% python3 -q
>>> import numpy as np
>>> import numpy.linalg as la
>>> np.set_printoptions(precision=2, suppress=True, linewidth=160, floatmode="fixed")
>>> A = np.load("out16.npy")
>>> print(A)
[[ -1.00   1.00  -2.00  -1.00]
 [ -6.00  -6.00   0.00   6.00]
 [  2.00  -2.00   4.00   2.00]
 [-10.00  -8.00  -2.00   8.00]]
>>> # rows and columns are dependent
>>> hat = np.triu(np.array([[1, 1, 2, 2], [2, 2, 2, -2], [1, 0, 1, 2], [-1, 0, -1, -1]]), 1) + np.eye(4)
>>> out = hat @ A @ la.inv(hat)
>>> print(np.trace(out), np.trace(A))
5.0 5.0
>>> print(la.matrix_rank(out))
2
>>> print(out)
[[-23.00  -2.00  52.00 -37.00]
 [ 18.00 -12.00   0.00 -66.00]
 [-18.00   0.00  36.00 -18.00]
 [-10.00   2.00  14.00   4.00]]
>>> print(np.round(la.det(out), 2))
-0.0
>>> r = la.matrix_rank(A)
>>> print(r)
2
>>> N = la.svd(A)[2][r:].T
>>> print(N.shape)
(4, 2)
>>> print(np.allclose(A @ N, 0))
True
>>> print([int(la.matrix_rank(np.delete(A, i, axis=0))) for i in range(4)])
[2, 2, 2, 2]
>>> print(np.round(A @ N, 2) + 0)
[[0.00 0.00]
 [0.00 0.00]
 [0.00 0.00]
 [0.00 0.00]]
>>> print(round(float(la.norm(A, 2) / la.norm(A)), 2))
0.95
>>> U, sigma, Vt = la.svd(A)
>>> print(np.argmax(sigma[:-1] / (sigma[1:] + 1e-6)) + 1)
2
>>> out = U[:, :2] @ np.diag(sigma[:2]) @ Vt[:2]
>>> print(la.matrix_rank(A, rtol=0.05))
2
>>> print(out.round(2) + 0)
[[ -1.00   1.00  -2.00  -1.00]
 [ -6.00  -6.00   0.00   6.00]
 [  2.00  -2.00   4.00   2.00]
 [-10.00  -8.00  -2.00   8.00]]
>>> print(np.round(la.norm(A - out) / la.norm(A), 2))
0.0
